% ipython --no-banner

In [1]: import numpy as np

In [2]: np.set_printoptions(precision=1, suppress=True, linewidth=140, legacy="1.25")

In [3]: K = np.diag(20 * np.array([0, 3, 2])) + np.array([[-2, 4, -3], [-3, -2, -2], [4, -1, -5]])

In [4]: K
Out[4]: 
array([[-2,  4, -3],
       [-3, 58, -2],
       [ 4, -1, 35]])

In [5]: np.linalg.cond(K) > 100
Out[5]: False

In [6]: np.linalg.matrix_rank(K, rtol=0.1)
Out[6]: 2

In [7]: round(np.log10(np.linalg.cond(K)))
Out[7]: 2

In [8]: np.round(np.linalg.norm(K, 2) / np.linalg.norm(K), 1)
Out[8]: 0.9

In [9]: J = np.array([[3, -3, -2], [-1, -2, -1], [1, 1, 2]])

In [10]: J[1] = J[0]

In [11]: J
Out[11]: 
array([[ 3, -3, -2],
       [ 3, -3, -2],
       [ 1,  1,  2]])

In [12]: [round(float(x), 1) for x in np.linalg.svd(J, compute_uv=False)[:3]]
Out[12]: [6.7, 2.3, 0.0]

In [13]: np.linalg.cond(J) > 100
Out[13]: True

In [14]: np.argsort(-np.linalg.norm(J, axis=0).round(6), kind="stable")[:3]
Out[14]: array([0, 1, 2])

In [15]: P = np.triu(np.array([[3, 0, -1], [1, 1, 3], [-2, -2, 3]]), 1) + np.eye(3)

In [16]: M2 = P @ J @ np.linalg.inv(P)

In [17]: round(float(np.linalg.det(M2)), 1)
Out[17]: 0.0

In [18]: X = np.loadtxt("run5.csv", delimiter=",")

In [19]: X
Out[19]: 
array([[1., 0., 1., 2.],
       [2., 1., 1., 1.],
       [2., 2., 2., 1.],
       [0., 1., 0., 2.]])

In [20]: M2 = X / np.linalg.norm(X, axis=1, keepdims=True)

In [21]: cov = M2 @ M2.T

In [22]: cov
Out[22]: 
array([[1. , 0.8, 0.7, 0.7],
       [0.8, 1. , 0.9, 0.5],
       [0.7, 0.9, 1. , 0.5],
       [0.7, 0.5, 0.5, 1. ]])

In [23]: np.linalg.norm(M2, axis=1)
Out[23]: array([1., 1., 1., 1.])

In [24]: cov[1]
Out[24]: array([0.8, 1. , 0.9, 0.5])

In [25]: (np.abs(cov) > 0.9).astype(int)
Out[25]: 
array([[1, 0, 0, 0],
       [0, 1, 1, 0],
       [0, 1, 1, 0],
       [0, 0, 0, 1]])

In [26]: np.argwhere(np.triu(np.abs(cov) > 0.95, 1))
Out[26]: array([], shape=(0, 2), dtype=int64)

In [27]: M2 = np.linalg.inv(X)

In [28]: np.allclose(M2, X.T)
Out[28]: False

In [29]: np.round(np.linalg.slogdet(X)[0], 1)
Out[29]: 1.0

In [30]: round(float(np.linalg.cond(X)), 1)
Out[30]: 8.7

In [31]: rng = np.random.default_rng(57)

In [32]: labels = rng.permutation(4)

In [33]: labels
Out[33]: array([3, 2, 0, 1])

In [34]: M2 = X[labels][:, labels]

In [35]: np.trace(M2)
Out[35]: 6.0

In [36]: round(np.linalg.det(M2), 1), round(np.linalg.det(X[labels]), 1)
Out[36]: (7.0, -7.0)

In [37]: Uu, sv, vt = np.linalg.svd(K)

In [38]: sv
Out[38]: array([58.4, 35.2,  1.5])

In [39]: M2 = Uu[:, :2] @ np.diag(sv[:2]) @ vt[:2]

In [40]: np.linalg.matrix_rank(M2)
Out[40]: 2

In [41]: M2
Out[41]: 
array([[-0.6,  4.1, -3.2],
       [-3.1, 58. , -2. ],
       [ 4.1, -1. , 35. ]])

In [42]: np.linalg.matrix_rank(K, rtol=0.05)
Out[42]: 2

In [43]: q, _ = np.linalg.qr(np.array([[-1.2], [-0.4], [-1.3]]))

In [44]: m1 = q @ q.T

In [45]: m1.round(1) + 0
Out[45]: 
array([[0.4, 0.1, 0.5],
       [0.1, 0. , 0.2],
       [0.5, 0.2, 0.5]])

In [46]: np.round(m1 @ np.linalg.pinv(m1) @ m1, 1) + 0
Out[46]: 
array([[0.4, 0.1, 0.5],
       [0.1, 0. , 0.2],
       [0.5, 0.2, 0.5]])

In [47]: np.abs(np.diag(np.linalg.qr(m1)[1])) > 1e-9
Out[47]: array([ True, False, False])

In [48]: round(np.trace(np.linalg.pinv(m1) @ m1), 1)
Out[48]: 1.0

In [49]: P = np.triu(np.array([[3, -1, -1], [-2, -2, -1], [-3, 0, 2]]), 1) + np.eye(3)

In [50]: M2 = P @ m1 @ np.linalg.inv(P)

In [51]: np.linalg.matrix_rank(M2)
Out[51]: 1

In [52]: round(float(np.trace(M2)), 1), np.round(np.trace(m1), 1)
Out[52]: (1.0, 1.0)

In [53]: np.round(P @ m1 - m1 @ P, 1) + 0
Out[53]: 
array([[-0.6,  0.2, -0.1],
       [-0.5,  0. , -0.3],
       [ 0. ,  0.5,  0.6]])

In [54]: np.round(np.poly(M2), 1) + 0
Out[54]: array([ 1., -1.,  0.,  0.])

In [55]: M2
Out[55]: 
array([[-0.2, -0.2, -0.6],
       [-0.3, -0.4, -1.1],
       [ 0.5,  0.6,  1.6]])

In [56]: np.linalg.cond(M2) > 100
Out[56]: True

In [57]: np.linalg.matrix_rank(M2, rtol=0.1)
Out[57]: 1

In [58]: [round(float(x), 1) for x in np.linalg.svd(M2, compute_uv=False)[:3]]
Out[58]: [2.3, 0.0, 0.0]

In [59]: Uu, sv, vt = np.linalg.svd(m1)

In [60]: np.argmax(sv[:-1] / (sv[1:] + 1e-6)) + 1
Out[60]: 1

In [61]: sv.round(1) + 0
Out[61]: array([1., 0., 0.])

In [62]: M2 = Uu[:, :1] @ np.diag(sv[:1]) @ vt[:1]

In [63]: np.linalg.matrix_rank(m1, rtol=0.05)
Out[63]: 1

In [64]: np.round(np.abs(m1 - M2).max(), 1)
Out[64]: 0.0

In [65]: def softmax(z):
    ...:     e = np.exp(z - z.max(axis=-1, keepdims=True))
    ...:     return e / e.sum(axis=-1, keepdims=True)
    ...: 

In [66]: softmax(m1[2])
Out[66]: array([0.4, 0.3, 0.4])

In [67]: np.round(softmax(10 * m1[2]), 1) + 0
Out[67]: array([0.4, 0. , 0.6])

In [68]: S = m1 @ m1.T / np.sqrt(3)

In [69]: softmax(S + np.triu(np.full(S.shape, -np.inf), 1))
Out[69]: 
array([[1. , 0. , 0. ],
       [0.5, 0.5, 0. ],
       [0.4, 0.3, 0.4]])

In [70]: softmax(S).round(6).argmax(axis=1)
Out[70]: array([2, 2, 2])

In [71]: A = np.array([[2, 1, 1], [3, 3, 2], [2, 3, 1]])

In [72]: A
Out[72]: 
array([[2, 1, 1],
       [3, 3, 2],
       [2, 3, 1]])

In [73]: q, V = np.linalg.qr(A[:, :1])[0], np.linalg.qr(A[:, 1:])[0]

In [74]: sv = np.linalg.svd(q.T @ V, compute_uv=False)

In [75]: (sv > 0.9).sum()
Out[75]: 1

In [76]: np.degrees(np.arccos(sv.clip(0, 1)))
Out[76]: array([7.4])

In [77]: (A + A.T) / 2
Out[77]: 
array([[2. , 2. , 1.5],
       [2. , 3. , 2.5],
       [1.5, 2.5, 1. ]])

In [78]: np.round(np.linalg.det(A), 1)
Out[78]: -2.0

In [79]: A @ A
Out[79]: 
array([[ 9,  8,  5],
       [19, 18, 11],
       [15, 14,  9]])

In [80]: np.allclose(A @ A.T, A.T @ A)
Out[80]: False

In [81]: np.allclose(A, A.T)
Out[81]: False

In [82]: np.linalg.matrix_power(A, 3)
Out[82]: 
array([[ 52,  48,  30],
       [114, 106,  66],
       [ 90,  84,  52]])

In [83]: M2 = np.array([[1, -2, -3], [0, 0, 3], [0, 2, 3]])

In [84]: np.linalg.matrix_rank(A @ M2)
Out[84]: 3

In [85]: np.einsum("ik,kj->ij", A, M2)
Out[85]: 
array([[ 2, -2,  0],
       [ 3, -2,  6],
       [ 2, -2,  6]])

In [86]: np.einsum("ik,kj->ji", A, M2)
Out[86]: 
array([[ 2,  3,  2],
       [-2, -2, -2],
       [ 0,  6,  6]])

In [87]: A @ M2
Out[87]: 
array([[ 2, -2,  0],
       [ 3, -2,  6],
       [ 2, -2,  6]])

In [88]: np.vstack([A, M2.T]).shape
Out[88]: (6, 3)

In [89]: M2.T @ A.T
Out[89]: 
array([[ 2,  3,  2],
       [-2, -2, -2],
       [ 0,  6,  6]])

In [90]: np.einsum("ij->j", A)
Out[90]: array([7, 7, 4])

In [91]: softmax(A[2] + 5)
Out[91]: array([0.2, 0.7, 0.1])

In [92]: softmax(A).sum(axis=1)
Out[92]: array([1., 1., 1.])

In [93]: S = A @ A.T / np.sqrt(3)

In [94]: softmax(S)[2] @ A
Out[94]: array([2.8, 3. , 1.8])

In [95]: feats = np.array([[1, 0, -1], [-1, 2, 1], [-2, 6, 2]])

In [96]: feats
Out[96]: 
array([[ 1,  0, -1],
       [-1,  2,  1],
       [-2,  6,  2]])

In [97]: Uu, sv, vt = np.linalg.svd(feats, full_matrices=False)

In [98]: np.round(np.sqrt((sv ** 2).sum()), 1), np.round(np.linalg.norm(feats), 1)
Out[98]: (7.2, 7.2)

In [99]: np.cumsum(sv ** 2) / np.sum(sv ** 2)
Out[99]: array([1., 1., 1.])

In [100]: np.round(Uu.T @ feats @ vt.T, 1) + 0
Out[100]: 
array([[7.1, 0. , 0. ],
       [0. , 1.3, 0. ],
       [0. , 0. , 0. ]])

In [101]: (sv > 1e-8).sum()
Out[101]: 2

In [102]: r0 = np.array([0, 5])

In [103]: np.cross(feats[1, :3], feats[2, :3])
Out[103]: array([-2,  0, -2])

In [104]: np.correlate(feats[1], feats[2], "full")
Out[104]: array([-2, -2, 16,  2, -2])

In [105]: round(np.linalg.norm(feats, 2) / np.linalg.norm(feats), 1)
Out[105]: 1.0

In [106]: np.linalg.cond(feats) > 100
Out[106]: True

In [107]: mat = np.load("x.npy")

In [108]: mat
Out[108]: 
array([[2, 0, 3, 2],
       [0, 3, 1, 3],
       [2, 6, 5, 8]])

In [109]: r = np.linalg.matrix_rank(mat)

In [110]: r
Out[110]: 2

In [111]: ns = np.linalg.svd(mat)[2][r:].T

In [112]: np.round(mat @ ns, 1) + 0
Out[112]: 
array([[0., 0.],
       [0., 0.],
       [0., 0.]])

In [113]: ns @ ns.T
Out[113]: 
array([[ 0.7,  0.2, -0.4, -0.1],
       [ 0.2,  0.4,  0.1, -0.4],
       [-0.4,  0.1,  0.4, -0.3],
       [-0.1, -0.4, -0.3,  0.5]])

In [114]: ns.shape
Out[114]: (4, 2)

In [115]: np.allclose(mat @ ns, 0)
Out[115]: True

In [116]: np.linalg.matrix_rank(mat.T @ mat), np.linalg.matrix_rank(mat @ mat.T)
Out[116]: (2, 2)

In [117]: [int(np.linalg.matrix_rank(mat[:, :j + 1])) for j in range(4)]
Out[117]: [1, 2, 2, 2]

In [118]: np.diff(mat, axis=0)
Out[118]: 
array([[-2,  3, -2,  1],
       [ 2,  3,  4,  5]])

In [119]: mat.sum(axis=1)
Out[119]: array([ 7,  7, 21])

In [120]: Uu, sv, vt = np.linalg.svd(mat)

In [121]: np.argmax(sv[:-1] / (sv[1:] + 1e-6)) + 1
Out[121]: 2

In [122]: M2 = Uu[:, :2] @ np.diag(sv[:2]) @ vt[:2]

In [123]: round(np.linalg.norm(mat - M2, 2), 1), round(float(sv[2]), 1)
Out[123]: (0.0, 0.0)

In [124]: M2.round(1) + 0
Out[124]: 
array([[2., 0., 3., 2.],
       [0., 3., 1., 3.],
       [2., 6., 5., 8.]])

In [125]: np.linalg.matrix_rank(M2)
Out[125]: 2

In [126]: round(float(np.abs(mat - M2).max()), 1)
Out[126]: 0.0

In [127]: r0, v = mat[2], mat[1]

In [128]: r0 @ r0
Out[128]: 129

In [129]: p = (r0 @ v) / (r0 @ r0) * r0

In [130]: np.round(np.linalg.norm(r0 + v) ** 2 + np.linalg.norm(r0 - v) ** 2, 1)
Out[130]: 296.0

In [131]: v - p
Out[131]: array([-0.7,  0.8, -0.8,  0.1])

In [132]: M2 = mat + rng.integers(-2, 3, (3, 2)) @ rng.integers(-2, 3, (2, 4))

In [133]: M2
Out[133]: 
array([[ 0, -3,  2,  3],
       [-2, -1,  3,  7],
       [ 3,  7,  7,  9]])

In [134]: np.round(np.linalg.svd(M2 - mat, compute_uv=False), 1) + 0
Out[134]: array([7. , 3.5, 0. ])

In [135]: np.linalg.matrix_rank(M2 - mat, tol=1e-8)
Out[135]: 2

In [136]: data = np.loadtxt("case1.csv", delimiter=",")

In [137]: data
Out[137]: 
array([[ 40.,   1.,   1.,   0.],
       [  2., -38.,   1.,   0.],
       [  1.,   2., -79.,   0.],
       [  0.,   2.,   1.,  82.]])

In [138]: M2 = np.linalg.inv(data)

In [139]: round(np.linalg.cond(data), 1)
Out[139]: 2.2

In [140]: np.round(np.linalg.det(data) * np.linalg.det(M2), 1)
Out[140]: 1.0

In [141]: np.round(data @ M2, 1) + 0
Out[141]: 
array([[1., 0., 0., 0.],
       [0., 1., 0., 0.],
       [0., 0., 1., 0.],
       [0., 0., 0., 1.]])

In [142]: M2.round(1) + 0
Out[142]: 
array([[0., 0., 0., 0.],
       [0., 0., 0., 0.],
       [0., 0., 0., 0.],
       [0., 0., 0., 0.]])

In [143]: round(np.linalg.slogdet(data)[0], 1)
Out[143]: 1.0

In [144]: np.round(np.linalg.inv(M2), 1) + 0
Out[144]: 
array([[ 40.,   1.,   1.,   0.],
       [  2., -38.,   1.,   0.],
       [  1.,   2., -79.,   0.],
       [  0.,   2.,   1.,  82.]])

In [145]: M2 = data + rng.integers(-2, 3, (4, 2)) @ rng.integers(-2, 3, (2, 4))

In [146]: M2
Out[146]: 
array([[ 40.,   1.,   1.,   0.],
       [  2., -44.,  -3.,   2.],
       [  1.,  -4., -83.,   2.],
       [  0.,   2.,   1.,  82.]])

In [147]: M2 - data
Out[147]: 
array([[ 0.,  0.,  0.,  0.],
       [ 0., -6., -4.,  2.],
       [ 0., -6., -4.,  2.],
       [ 0.,  0.,  0.,  0.]])

In [148]: np.round(np.linalg.svd(M2 - data, compute_uv=False), 1) + 0
Out[148]: array([10.6,  0. ,  0. ,  0. ])
